$ ipython --no-banner

In [1]: import numpy as np

In [2]: np.set_printoptions(precision=1, suppress=True, linewidth=100, sign=" ")

In [3]: def rd(a):
   ...:     return np.round(a, 1) + 0
   ...: 

In [4]: mat = np.load("arr.npy")

In [5]: print(mat)
[[-0.8 -1.1  0.9 -1.2  0.  -0.5 -0.3]
 [-1.1  1.5  0.9 -0.3  0.3  0.8  0.6]
 [ 0.9  0.9  0.6  0.5 -0.4  0.1 -0.5]
 [-1.2 -0.3  0.5  1.8  0.   1.5  0.3]
 [ 0.   0.3 -0.4  0.  -0.7 -1.  -2.7]
 [-0.5  0.8  0.1  1.5 -1.   2.9  0.4]
 [-0.3  0.6 -0.5  0.3 -2.7  0.4  1.8]]

In [6]: evals, vecs = np.linalg.eigh(mat)

In [7]: print(rd(np.linalg.svd(mat, compute_uv=False)))
[ 5.   3.   2.9  2.   2.   1.1  0.9]

In [8]: rd(np.abs(vecs[:, -1]))
Out[8]: array([ 0.2,  0.2,  0. ,  0.4,  0.3,  0.7,  0.4])

In [9]: rd(np.linalg.eigvalsh(mat + -3 * np.eye(7)))
Out[9]: array([-5.9, -5. , -2.1, -1.9, -1. ,  0. ,  2. ])

In [10]: rd(evals)
Out[10]: array([-2.9, -2. ,  0.9,  1.1,  2. ,  3. ,  5. ])

In [11]: vec = np.array([3, 0, 1, 0, 2, 0, 3])

In [12]: rd(np.einsum("ij,j->i", mat, vec))
Out[12]: array([-2.4,  0. ,  1. , -2.2, -9.9, -2.2, -1.4])

In [13]: np.sign((mat @ vec).round(6))
Out[13]: array([-1.,  0.,  1., -1., -1., -1., -1.])

In [14]: K = np.loadtxt("w.csv", delimiter=",")

In [15]: K
Out[15]: 
array([[ 0.,  2.,  5.,  0.,  0.,  4.,  0.,  0.],
       [ 0.,  0.,  0.,  0., -3.,  0.,  0.,  0.],
       [ 0.,  2.,  0.,  0.,  0.,  0., -5.,  0.],
       [ 0.,  0.,  0.,  0., -1., -5.,  0., -5.]])

In [16]: u = np.array([-2, -1, -1])

In [17]: np.convolve(K[0], u)
Out[17]: array([  0.,  -4., -12.,  -7.,  -5.,  -8.,  -4.,  -4.,   0.,   0.])

In [18]: vec = np.array([2, 0, -2, -3, 0, -1, -2, 0])

In [19]: K @ np.eye(8)[4]
Out[19]: array([ 0., -3.,  0., -1.])

In [20]: K @ np.ones(8)
Out[20]: array([ 11.,  -3.,  -3., -11.])

In [21]: print(np.linalg.matrix_rank(K))
4

In [22]: np.unravel_index(np.abs(K).argmax(), K.shape)
Out[22]: (np.int64(0), np.int64(2))

In [23]: rd(np.linalg.svd(K, compute_uv=False))
Out[23]: array([ 8.3,  5.6,  5. ,  3. ])

In [24]: K.sum(axis=1)
Out[24]: array([ 11.,  -3.,  -3., -11.])

In [25]: K.sum(axis=0)
Out[25]: array([ 0.,  4.,  5.,  0., -4., -1., -5., -5.])

In [26]: np.abs(K).max()
Out[26]: np.float64(5.0)

In [27]: rd(K.mean(axis=0))
Out[27]: array([ 0. ,  1. ,  1.2,  0. , -1. , -0.2, -1.2, -1.2])

In [28]: print(np.count_nonzero(K))
9

In [29]: rng = np.random.default_rng(2349)

In [30]: Y = K + rng.integers(-2, 3, (4, 3)) @ rng.integers(-2, 3, (3, 8))

In [31]: Y
Out[31]: 
array([[ 0.,  4.,  0., -6.,  0.,  6.,  4., -2.],
       [-1.,  0.,  4.,  4., -3., -2., -2.,  3.],
       [-2.,  3.,  6.,  4.,  2., -2., -7.,  5.],
       [ 3., -5., -1.,  6., -7., -7., -4., -9.]])

In [32]: np.linalg.matrix_rank(Y - K, tol=1e-8)
Out[32]: np.int64(3)

In [33]: Y - K
Out[33]: 
array([[ 0.,  2., -5., -6.,  0.,  2.,  4., -2.],
       [-1.,  0.,  4.,  4.,  0., -2., -2.,  3.],
       [-2.,  1.,  6.,  4.,  2., -2., -2.,  5.],
       [ 3., -5., -1.,  6., -6., -2., -4., -4.]])

In [34]: np.abs(Y - K).sum(axis=1)
Out[34]: array([ 21.,  16.,  24.,  31.])

In [35]: rd(np.linalg.svd(Y - K, compute_uv=False))
Out[35]: array([ 15.1,  12.1,   1.5,   0. ])

In [36]: E = np.load("out5.npy")

In [37]: E
Out[37]: 
array([[-1.,  1.,  0.,  0.,  0.,  0.,  0.],
       [ 0., -1.,  1.,  0.,  0.,  0.,  0.],
       [ 0.,  0., -1.,  1.,  0.,  0.,  0.],
       [ 0.,  0.,  0., -1.,  1.,  0.,  0.],
       [ 0.,  0.,  0.,  0., -1.,  1.,  0.],
       [ 0.,  0.,  0.,  0.,  0., -1.,  1.],
       [ 0.,  0.,  0.,  0.,  0.,  0., -1.]])

In [38]: vec = np.array([6, 8, 5, 7, 2, 0, 8])

In [39]: y = E @ vec

In [40]: b, lr = np.zeros(7), 1 / np.linalg.norm(E, 2) ** 2

In [41]: for i in range(50):
    ...:     b -= lr * E.T @ (E @ b - y)
    ...:     if i % 10 == 0: print(i, round(np.linalg.norm(E @ b - y), 1))
    ...: 
0 4.8
10 2.5
20 2.2
30 2.0
40 1.7

In [42]: rd(b)
Out[42]: array([ 2.1,  4.3,  1.6,  4.1, -0.3, -1.6,  7.2])

In [43]: print(rd(np.linalg.cond(E)))
9.4

In [44]: Y = E / np.sqrt((E ** 2).mean(axis=1, keepdims=True))

In [45]: print(rd(np.linalg.norm(Y, axis=1)))
[ 2.6  2.6  2.6  2.6  2.6  2.6  2.6]

In [46]: rd(Y[0])
Out[46]: array([-1.9,  1.9,  0. ,  0. ,  0. ,  0. ,  0. ])

In [47]: rd(E - E.mean(axis=1, keepdims=True))
Out[47]: 
array([[-1. ,  1. ,  0. ,  0. ,  0. ,  0. ,  0. ],
       [ 0. , -1. ,  1. ,  0. ,  0. ,  0. ,  0. ],
       [ 0. ,  0. , -1. ,  1. ,  0. ,  0. ,  0. ],
       [ 0. ,  0. ,  0. , -1. ,  1. ,  0. ,  0. ],
       [ 0. ,  0. ,  0. ,  0. , -1. ,  1. ,  0. ],
       [ 0. ,  0. ,  0. ,  0. ,  0. , -1. ,  1. ],
       [ 0.1,  0.1,  0.1,  0.1,  0.1,  0.1, -0.9]])

In [48]: np.linalg.matrix_rank(E - E.mean(axis=1, keepdims=True))
Out[48]: np.int64(6)

In [49]: np.linalg.matrix_rank(Y) == np.linalg.matrix_rank(E)
Out[49]: np.True_

In [50]: Y = E / np.linalg.norm(E, axis=1, keepdims=True)

In [51]: gram = Y @ Y.T

In [52]: rd(np.linalg.norm(Y, axis=1))
Out[52]: array([ 1.,  1.,  1.,  1.,  1.,  1.,  1.])

In [53]: print((gram - 2 * np.eye(7)).round(6).argmax(axis=1))
[ 2  3  0  0  0  0  0]

In [54]: A = np.load("test5.npy")

In [55]: A
Out[55]: 
array([[ 0, -9,  0,  3, -6],
       [ 0, -6,  0,  2, -4],
       [ 0,  3,  0, -1,  2],
       [ 0, -9,  0,  3, -6],
       [ 0,  9,  0, -3,  6],
       [ 0,  6,  0, -2,  4]])

In [56]: Uu, s, Vt = np.linalg.svd(A)

In [57]: vecs = Vt[:(s > 1e-8).sum()]

In [58]: vec = A[2] + 5 * A[5] + rng.integers(2) * np.eye(5)[2]

In [59]: vec
Out[59]: array([  0.,  33.,   0., -11.,  22.])

In [60]: print(np.allclose(vecs.T @ vecs @ vec, vec))
True

In [61]: print(rd(np.linalg.norm(vec - vecs.T @ vecs @ vec)))
0.0

In [62]: print(rd(np.diag(vecs.T @ vecs)))
[ 0.   0.6  0.   0.1  0.3]
